>>> import numpy as np
>>> np.set_printoptions(precision=4, suppress=True, linewidth=120, legacy="1.25")
>>> mat = np.loadtxt("w.csv", delimiter=",")
>>> mat
array([[-5., -9., -4.,  5.,  1.,  3., -9., -2., -3.,  1.,  8., -9.],
       [ 2.,  0.,  5.,  0., -6.,  1., -1.,  3.,  4., -1.,  6.,  7.],
       [-1., -2., -3.,  8.,  9., -9., -7., -8., -9., -2.,  4., -9.],
       [-1., -5., -8.,  9.,  4., -3., -4., -9.,  9.,  0., -6.,  0.],
       [-3., -6., -3.,  9.,  7., -9., -8., -5., -8., -5.,  7.,  7.],
       [ 7., -7.,  5., -1.,  7., -3.,  9.,  6., -6., -5.,  1., -2.],
       [ 3., -6.,  7., -7.,  2., -6.,  2.,  0., -9.,  5., -5.,  7.],
       [-7., -1., -5., -7., -3., -6.,  1., -8.,  7.,  6.,  3.,  3.],
       [ 0.,  2., -4.,  1.,  2., -8., -1., -3., -5.,  2., -3.,  0.],
       [-8., -6., -9., -7., -7., -4.,  7., -7.,  2., -9.,  3., -5.],
       [-2., -9.,  3.,  7., -4., -6.,  2., -9., -7.,  5., -3., -8.],
       [-4.,  5.,  9.,  9., -1., -1., -9., -1.,  8., -8., -9., -6.]])
>>> rng = np.random.default_rng(52)
>>> labels = rng.permutation(12)
>>> labels
array([ 0,  4,  6, 11,  2,  3,  1,  9, 10,  5,  8,  7])
>>> M2 = mat[labels][:, labels]
>>> np.trace(M2)
-24.0
>>> print(np.diag(M2))
[-5.  7.  2. -6. -3.  9.  0. -9. -3. -3. -5. -8.]
>>> u = np.array([2, 1, 1, 2, 0, 1, 0, 0, 1, 2, 0, 3])
>>> M2 = mat + np.outer(u, np.eye(12)[4])
>>> np.round(np.linalg.det(M2) / np.linalg.det(mat), 4), np.round(1 + np.linalg.solve(mat, u)[4], 4)
(0.7939, 0.7939)
>>> np.linalg.matrix_rank(np.linalg.inv(M2) - np.linalg.inv(mat), tol=1e-8)
1
>>> print(M2)
[[-5. -9. -4.  5.  3.  3. -9. -2. -3.  1.  8. -9.]
 [ 2.  0.  5.  0. -5.  1. -1.  3.  4. -1.  6.  7.]
 [-1. -2. -3.  8. 10. -9. -7. -8. -9. -2.  4. -9.]
 [-1. -5. -8.  9.  6. -3. -4. -9.  9.  0. -6.  0.]
 [-3. -6. -3.  9.  7. -9. -8. -5. -8. -5.  7.  7.]
 [ 7. -7.  5. -1.  8. -3.  9.  6. -6. -5.  1. -2.]
 [ 3. -6.  7. -7.  2. -6.  2.  0. -9.  5. -5.  7.]
 [-7. -1. -5. -7. -3. -6.  1. -8.  7.  6.  3.  3.]
 [ 0.  2. -4.  1.  3. -8. -1. -3. -5.  2. -3.  0.]
 [-8. -6. -9. -7. -5. -4.  7. -7.  2. -9.  3. -5.]
 [-2. -9.  3.  7. -4. -6.  2. -9. -7.  5. -3. -8.]
 [-4.  5.  9.  9.  2. -1. -9. -1.  8. -8. -9. -6.]]
>>> x0 = np.array([1, 0, 1, 0, 2, 1, 1, 0, 2, 0, 2, 0])
>>> y = mat @ x0
>>> print(y)
[ -3.  15. -12.  -2. -11.  22. -18.  -3. -25. -18. -31.  -9.]
>>> np.round(np.linalg.solve(mat, y), 4) + 0
array([1., 0., 1., 0., 2., 1., 1., 0., 2., 0., 2., 0.])
>>> np.round(np.linalg.solve(mat.T, mat[6]), 4) + 0
array([0., 0., 0., 0., 0., 0., 1., 0., 0., 0., 0., 0.])
>>> print(np.round(np.linalg.solve(mat, y + mat[:, 10]), 4) + 0)
[1. 0. 1. 0. 2. 1. 1. 0. 2. 0. 3. 0.]
>>> print(np.round(np.linalg.solve(mat, -1 * y), 4) + 0)
[-1.  0. -1.  0. -2. -1. -1.  0. -2.  0. -2.  0.]
